% python3 -q
>>> import numpy as np
>>> import numpy.linalg as la
>>> np.set_printoptions(suppress=True, linewidth=120)
>>> tidy = lambda a: np.round(a, 2) + 0
>>> J = np.load("mat.npy")
>>> J
array([[ 6.,  3., 12., 15.,  9., 15.,  3.,  6.,  0.,  0.,  3., 15.],
       [ 3., -2.,  4.,  5.,  3.,  5.,  1.,  2.,  0.,  0.,  1.,  5.],
       [12.,  4., 13., 20., 12., 20.,  4.,  8.,  0.,  0.,  4., 20.],
       [15.,  5., 20., 22., 15., 25.,  5., 10.,  0.,  0.,  5., 25.],
       [ 9.,  3., 12., 15.,  6., 15.,  3.,  6.,  0.,  0.,  3., 15.],
       [15.,  5., 20., 25., 15., 22.,  5., 10.,  0.,  0.,  5., 25.],
       [ 3.,  1.,  4.,  5.,  3.,  5., -2.,  2.,  0.,  0.,  1.,  5.],
       [ 6.,  2.,  8., 10.,  6., 10.,  2.,  1.,  0.,  0.,  2., 10.],
       [ 0.,  0.,  0.,  0.,  0.,  0.,  0.,  0., -3.,  0.,  0.,  0.],
       [ 0.,  0.,  0.,  0.,  0.,  0.,  0.,  0.,  0., -3.,  0.,  0.],
       [ 3.,  1.,  4.,  5.,  3.,  5.,  1.,  2.,  0.,  0., -2.,  5.],
       [15.,  5., 20., 25., 15., 25.,  5., 10.,  0.,  0.,  5., 22.]])
>>> # 3 blocks once reordered
>>> t = np.radians(60)
>>> R = np.eye(12)
>>> R[9, 9] = R[1, 1] = np.cos(t)
>>> R[9, 1], R[1, 9] = -np.sin(t), np.sin(t)
>>> tidy(R)
array([[ 1.  ,  0.  ,  0.  ,  0.  ,  0.  ,  0.  ,  0.  ,  0.  ,  0.  ,  0.  ,  0.  ,  0.  ],
       [ 0.  ,  0.5 ,  0.  ,  0.  ,  0.  ,  0.  ,  0.  ,  0.  ,  0.  ,  0.87,  0.  ,  0.  ],
       [ 0.  ,  0.  ,  1.  ,  0.  ,  0.  ,  0.  ,  0.  ,  0.  ,  0.  ,  0.  ,  0.  ,  0.  ],
       [ 0.  ,  0.  ,  0.  ,  1.  ,  0.  ,  0.  ,  0.  ,  0.  ,  0.  ,  0.  ,  0.  ,  0.  ],
       [ 0.  ,  0.  ,  0.  ,  0.  ,  1.  ,  0.  ,  0.  ,  0.  ,  0.  ,  0.  ,  0.  ,  0.  ],
       [ 0.  ,  0.  ,  0.  ,  0.  ,  0.  ,  1.  ,  0.  ,  0.  ,  0.  ,  0.  ,  0.  ,  0.  ],
       [ 0.  ,  0.  ,  0.  ,  0.  ,  0.  ,  0.  ,  1.  ,  0.  ,  0.  ,  0.  ,  0.  ,  0.  ],
       [ 0.  ,  0.  ,  0.  ,  0.  ,  0.  ,  0.  ,  0.  ,  1.  ,  0.  ,  0.  ,  0.  ,  0.  ],
       [ 0.  ,  0.  ,  0.  ,  0.  ,  0.  ,  0.  ,  0.  ,  0.  ,  1.  ,  0.  ,  0.  ,  0.  ],
       [ 0.  , -0.87,  0.  ,  0.  ,  0.  ,  0.  ,  0.  ,  0.  ,  0.  ,  0.5 ,  0.  ,  0.  ],
       [ 0.  ,  0.  ,  0.  ,  0.  ,  0.  ,  0.  ,  0.  ,  0.  ,  0.  ,  0.  ,  1.  ,  0.  ],
       [ 0.  ,  0.  ,  0.  ,  0.  ,  0.  ,  0.  ,  0.  ,  0.  ,  0.  ,  0.  ,  0.  ,  1.  ]])
>>> Y = J @ R.T
>>> tidy(la.det(R)), np.trace(R)
(np.float64(1.0), np.float64(11.0))
>>> tidy(np.abs(Y - J).max(axis=0))
array([0.  , 2.6 , 0.  , 0.  , 0.  , 0.  , 0.  , 0.  , 0.  , 4.33, 0.  , 0.  ])
>>> round(np.log10(la.cond(J)))
2
>>> np.argsort(-la.norm(J, axis=0).round(6), kind="stable")[:3]
array([ 3,  5, 11])
>>> tidy(np.abs(la.svd(J)[2][-1]))
array([0., 0., 0., 0., 0., 0., 0., 0., 0., 1., 0., 0.])
>>> tidy(la.norm(J, 2) / la.norm(J))
np.float64(1.0)
>>> sig = 20 * 0.9 ** np.arange(8)
>>> Q, _ = la.qr(np.array([[0.7, 0.7, 0.8, 1.7, 1.2, -0.6, -1.5, 0.9],
...     [1.1, 0.5, -0.6, -0.6, -0.4, 0.0, -0.1, 0.2],
...     [-0.2, -1.2, 0.6, -0.1, 1.7, 1.3, -0.3, 1.2],
...     [1.6, 0.2, 0.2, 0.1, -2.0, -0.2, -1.1, 0.6],
...     [-0.6, -0.7, 0.0, -1.4, 0.3, 0.7, -0.7, 0.4],
...     [0.2, 0.0, 1.2, -0.1, -1.8, 1.4, 1.2, 0.1],
...     [0.5, 0.9, 1.0, -1.7, -0.7, -0.2, 2.0, 0.4],
...     [0.7, -1.4, -0.1, -0.1, -0.1, 0.5, 1.4, 0.9]]))
>>> rng = np.random.default_rng(174061)
>>> A = rng.normal(size=(23, 8)) * sig @ Q
>>> tidy(A)
array([[ -1.15,  -8.02,   9.56,  17.39, -18.62,   2.51,  12.7 , -11.56],
       [ -5.01, -10.65,  26.87, -20.79,   6.82, -22.28,  -1.69,  -0.95],
       [-20.76, -16.67,  -0.89, -12.84,  23.  , -11.27, -14.1 ,   8.03],
       [  7.23,  30.28,  10.43, -19.81,  12.8 ,  18.99,   2.28,  21.41],
       [ 18.72,  -1.43,  29.57,   4.22, -28.91,   9.6 ,   6.11, -45.17],
       [-11.44,  -3.82,  -2.02,  26.88,   1.54,  -4.5 ,   0.97,  15.86],
       [ -7.35,   8.03,   8.18, -24.35,  -4.67, -36.48, -36.36,  46.23],
       [ -7.22,  10.38,  -1.57,  -3.1 ,  17.85,  -1.3 ,  14.25,   1.57],
       [ -1.02, -11.55, -15.21,   5.97,  -5.56, -15.54,   1.02,   1.98],
       [ 16.42,  -0.86,   4.83,   3.47,   8.69,  -7.29, -10.98,  22.34],
       [-10.31,  28.6 ,   7.01,   5.26, -32.22, -27.77, -20.85,  23.22],
       [ 13.22, -19.98,  12.09,  -3.75,   3.95,  -5.27,   8.09,  -9.86],
       [-26.99, -12.12,  28.66,   4.44, -11.83,  -6.73,  10.68,  -7.42],
       [ 17.15,  15.61,  -1.05,  -2.91,  -8.26,  24.96,  -9.67,  17.58],
       [-15.71,  -5.05, -14.04,   0.57, -25.73,   0.11,   0.48,   4.04],
       [-23.38,  -0.81,  -2.18,  -1.96,   9.92,  -8.91,  12.29, -18.83],
       [ -0.48, -10.51,   5.33,  -3.81,  19.9 ,  18.26,  -5.88,   7.04],
       [ -6.68,   5.08,   3.79,   5.36,  20.48,  -8.71, -35.99,  10.26],
       [  0.47,  26.4 , -14.96,   0.32,  -4.32, -10.26,  14.43,  33.58],
       [-20.25,  -2.84,   4.35,  -6.89,  -1.34,   0.02,  -5.24,  -5.33],
       [  5.68,  -6.68,  -6.03,   6.29,  -1.72,  21.89,  26.91, -11.32],
       [ -3.19,  -4.3 ,  10.11, -15.45,  31.86,  12.74,   1.34,  12.43],
       [  4.97,  13.81,   2.74,  -4.96,   2.5 ,  -2.67,  14.86,   4.05]])
>>> x0 = np.array([-2, 1, -2, -3, 1, -1, -1, -2])
>>> rhs = A @ x0
>>> tidy(la.solve(A.T @ A, A.T @ rhs))
array([-2.,  1., -2., -3.,  1., -1., -1., -2.])
>>> rhs = rhs + 0.02 * rng.normal(size=23)
>>> tidy(rhs)
array([-87.73,  40.7 ,  97.47,   3.13, -64.95, -84.18,  55.15,  39.02,   8.  , -71.5 , -10.64, -38.48, -29.69, -66.53,
        18.33, 100.4 , -15.38,  39.43, -21.26,  64.15, -52.74,  21.12,  -4.5 ])
>>> c, *_ = la.lstsq(A, rhs)
>>> c.round()
array([-2.,  1., -2., -3.,  1., -1., -1., -2.])
>>> [round(float(la.norm(la.solve(A.T @ A + lam * np.eye(8), A.T @ rhs))), 2) for lam in (0, 1, 10, 100)]
[5.0, 5.0, 4.97, 4.75]
>>> Q, V = la.qr(A[:, :4])[0], la.qr(A[:, 4:])[0]
>>> sig = la.svd(Q.T @ V, compute_uv=False)
>>> tidy(np.degrees(np.arccos(sig.clip(0, 1))))
array([48.38, 54.58, 66.28, 79.85])
>>> Y = np.c_[A[:, :3] @ np.array([[1, 1, 0], [0, 2, 2], [1, 0, 0]]), np.array([2, 2, 5, 0, 4, 5, -4, 4, 4, 5, -5, 1, -4, -5, 1, -2, 0, 2, -4, 3, -4, 1, -4])]
>>> tidy(Y)
array([[  8.42, -17.19, -16.05,   2.  ],
       [ 21.86, -26.32, -21.31,   2.  ],
       [-21.64, -54.1 , -33.34,   5.  ],
       [ 17.65,  67.79,  60.56,   0.  ],
       [ 48.29,  15.86,  -2.86,   4.  ],
       [-13.46, -19.07,  -7.64,   5.  ],
       [  0.83,   8.71,  16.06,  -4.  ],
       [ -8.79,  13.55,  20.76,   4.  ],
       [-16.22, -24.13, -23.11,   4.  ],
       [ 21.25,  14.71,  -1.71,   5.  ],
       [ -3.29,  46.9 ,  57.2 ,  -5.  ],
       [ 25.31, -26.74, -39.96,   1.  ],
       [  1.67, -51.23, -24.25,  -4.  ],
       [ 16.1 ,  48.37,  31.22,  -5.  ],
       [-29.75, -25.81, -10.1 ,   1.  ],
       [-25.56, -25.  ,  -1.62,  -2.  ],
       [  4.85, -21.49, -21.01,   0.  ],
       [ -2.88,   3.48,  10.15,   2.  ],
       [-14.49,  53.28,  52.81,  -4.  ],
       [-15.89, -25.93,  -5.68,   3.  ],
       [ -0.35,  -7.69, -13.37,  -4.  ],
       [  6.92, -11.79,  -8.6 ,   1.  ],
       [  7.7 ,  32.59,  27.62,  -4.  ]])
>>> la.matrix_rank(Y)
np.int64(4)
>>> tidy(la.norm(la.qr(A)[0].T @ Y, axis=0) ** 2 / ((Y ** 2).sum(axis=0) + 1e-12))
array([1.  , 1.  , 1.  , 0.38])
>>> proj = Y @ la.solve(Y.T @ Y, Y.T)
>>> tidy(proj @ Y[:, 3])
array([ 2.,  2.,  5.,  0.,  4.,  5., -4.,  4.,  4.,  5., -5.,  1., -4., -5.,  1., -2.,  0.,  2., -4.,  3., -4.,  1.,
       -4.])
>>> tidy(np.trace(proj))
np.float64(4.0)
>>> basis = A[[5, 15]].astype(float)
>>> for _ in range(6):
...     z = la.norm(A[:, None] - basis, axis=-1).argmin(axis=1)
...     basis = np.array([A[z == j].mean(axis=0) for j in range(2)])
... 
>>> z
array([1, 1, 1, 0, 1, 0, 0, 1, 0, 0, 0, 1, 1, 0, 0, 1, 1, 0, 0, 1, 1, 1, 1])
>>> tidy(basis[1] - basis[0])
array([ -3.94, -14.64,  10.43,  -3.25,   7.83,   7.16,  15.65, -25.6 ])
>>> np.abs(basis[1] - basis[0]).argmax()
np.int64(7)
>>> basis = np.array([[1, 1, 2, 3, 2, 0, 2, 0],
...     [2, 1, 1, 1, 0, 1, 0, 1],
...     [0, 3, 2, 1, 1, 2, 3, 0]])
>>> mat = np.repeat(basis, 33 // 3, axis=0)
>>> mat = mat + 0.05 * rng.normal(size=mat.shape)
>>> tidy(mat)
array([[ 1.  ,  1.02,  1.95,  3.07,  1.97, -0.01,  1.98, -0.04],
       [ 0.98,  0.87,  1.98,  3.  ,  2.1 , -0.01,  1.92,  0.04],
       [ 0.96,  0.96,  2.05,  2.96,  2.  ,  0.02,  2.04,  0.06],
       [ 1.  ,  0.93,  2.02,  3.05,  1.97, -0.05,  2.02,  0.02],
       [ 0.92,  1.1 ,  1.95,  3.07,  2.1 ,  0.07,  1.96,  0.06],
       [ 0.97,  0.97,  2.  ,  3.07,  2.02,  0.07,  2.02, -0.01],
       [ 1.  ,  0.93,  1.9 ,  3.  ,  2.06, -0.01,  1.99, -0.06],
       [ 1.02,  0.99,  1.95,  2.92,  2.12, -0.06,  2.03,  0.05],
       [ 0.98,  1.09,  2.08,  2.98,  1.96, -0.08,  1.98, -0.1 ],
       [ 1.01,  1.08,  1.95,  2.98,  1.94, -0.04,  1.98,  0.07],
       [ 1.  ,  0.94,  1.99,  2.98,  1.98,  0.12,  2.02,  0.08],
       [ 1.97,  1.03,  0.97,  1.02, -0.01,  0.98, -0.02,  1.04],
       [ 1.93,  0.95,  1.  ,  1.04, -0.07,  0.98, -0.01,  0.98],
       [ 1.99,  0.89,  0.98,  1.05,  0.  ,  1.07,  0.01,  0.96],
       [ 2.03,  0.94,  1.11,  0.97,  0.1 ,  1.06, -0.1 ,  0.97],
       [ 2.  ,  1.02,  1.07,  1.04, -0.05,  1.02, -0.02,  0.99],
       [ 1.97,  0.95,  1.02,  1.04,  0.01,  0.93,  0.02,  0.99],
       [ 2.03,  1.05,  0.96,  1.06,  0.  ,  0.94, -0.09,  0.99],
       [ 2.02,  0.98,  1.  ,  0.95, -0.1 ,  0.92, -0.09,  1.01],
       [ 1.93,  0.97,  0.97,  1.01, -0.05,  1.01, -0.03,  0.99],
       [ 1.96,  0.99,  1.01,  0.93, -0.07,  1.  ,  0.  ,  1.03],
       [ 1.95,  0.99,  0.96,  1.03,  0.04,  1.02,  0.06,  1.02],
       [ 0.07,  3.  ,  2.1 ,  1.02,  0.99,  2.07,  3.06, -0.03],
       [ 0.08,  3.04,  1.95,  1.02,  1.08,  2.09,  2.94,  0.05],
       [-0.02,  3.03,  2.08,  0.94,  0.97,  1.97,  2.92, -0.03],
       [ 0.01,  2.98,  2.03,  0.99,  1.01,  1.98,  2.99,  0.08],
       [ 0.03,  3.01,  1.91,  0.93,  1.03,  2.  ,  2.99, -0.01],
       [-0.09,  3.05,  1.91,  0.95,  0.95,  1.96,  2.96, -0.03],
       [ 0.02,  2.97,  1.89,  0.95,  0.92,  2.03,  3.03,  0.02],
       [-0.04,  2.97,  1.99,  0.93,  1.09,  1.92,  2.85,  0.06],
       [ 0.04,  3.05,  2.06,  0.99,  0.96,  2.01,  2.97, -0.02],
       [-0.05,  2.92,  1.93,  1.  ,  1.06,  2.05,  3.  ,  0.01],
       [ 0.03,  2.9 ,  2.02,  1.05,  0.91,  1.97,  3.05,  0.05]])
>>> basis = mat[[25, 26]].astype(float)
>>> for _ in range(4):
...     z = la.norm(mat[:, None] - basis, axis=-1).argmin(axis=1)
...     basis = np.array([mat[z == j].mean(axis=0) for j in range(2)])
... 
>>> z
array([0, 0, 0, 0, 0, 0, 0, 0, 0, 0, 0, 0, 0, 0, 0, 0, 0, 0, 0, 0, 0, 0, 1, 1, 1, 1, 1, 1, 1, 1, 1, 1, 1])
>>> np.abs(basis[1] - basis[0]).argmax()
np.int64(1)
>>> E = np.array([[3, 9, 3, 9, 3, 9],
...     [1, 4, 1, 4, 1, 4],
...     [4, 9, 4, 9, 4, 9],
...     [3, 9, 3, 9, 3, 9],
...     [1, 4, 1, 4, 1, 4],
...     [4, 9, 4, 9, 4, 9]])
>>> tidy(la.norm(E, 2) / la.norm(E))
np.float64(1.0)
>>> [round(float(x), 2) for x in la.svd(E, compute_uv=False)[:3]]
[34.93, 2.03, 0.0]
>>> tidy(E @ la.pinv(E) @ E)
array([[3., 9., 3., 9., 3., 9.],
       [1., 4., 1., 4., 1., 4.],
       [4., 9., 4., 9., 4., 9.],
       [3., 9., 3., 9., 3., 9.],
       [1., 4., 1., 4., 1., 4.],
       [4., 9., 4., 9., 4., 9.]])
>>> la.lstsq(E[:-1].T, E[-1])[2]
np.int32(2)
>>> E.ravel(order="F")
array([3, 1, 4, 3, 1, 4, 9, 4, 9, 9, 4, 9, 3, 1, 4, 3, 1, 4, 9, 4, 9, 9, 4, 9, 3, 1, 4, 3, 1, 4, 9, 4, 9, 9, 4, 9])
>>> E.reshape(-1, 2)
array([[3, 9],
       [3, 9],
       [3, 9],
       [1, 4],
       [1, 4],
       [1, 4],
       [4, 9],
       [4, 9],
       [4, 9],
       [3, 9],
       [3, 9],
       [3, 9],
       [1, 4],
       [1, 4],
       [1, 4],
       [4, 9],
       [4, 9],
       [4, 9]])
>>> blk = E.reshape(6, 2, -1)
>>> np.einsum("ihd,ihd->ih", blk, blk)
array([[ 99, 171],
       [ 18,  33],
       [113, 178],
       [ 99, 171],
       [ 18,  33],
       [113, 178]])
>>> blk.shape
(6, 2, 3)
>>> blk[:, 0]
array([[3, 9, 3],
       [1, 4, 1],
       [4, 9, 4],
       [3, 9, 3],
       [1, 4, 1],
       [4, 9, 4]])
>>> blk.sum(axis=1)
array([[12, 12, 12],
       [ 5,  5,  5],
       [13, 13, 13],
       [12, 12, 12],
       [ 5,  5,  5],
       [13, 13, 13]])
>>> Uu, sig, vt = la.svd(E)
>>> V = vt[:(sig > 1e-8).sum()]
>>> x0 = E[2] + 5 * E[0] + rng.integers(2) * np.eye(6)[3]
>>> x0
array([19., 54., 19., 55., 19., 54.])
>>> tidy(V.T @ V)
array([[0.33, 0.  , 0.33, 0.  , 0.33, 0.  ],
       [0.  , 0.33, 0.  , 0.33, 0.  , 0.33],
       [0.33, 0.  , 0.33, 0.  , 0.33, 0.  ],
       [0.  , 0.33, 0.  , 0.33, 0.  , 0.33],
       [0.33, 0.  , 0.33, 0.  , 0.33, 0.  ],
       [0.  , 0.33, 0.  , 0.33, 0.  , 0.33]])
>>> tidy(la.norm(x0 - V.T @ V @ x0))
np.float64(0.82)
>>> tidy(np.diag(V.T @ V))
array([0.33, 0.33, 0.33, 0.33, 0.33, 0.33])
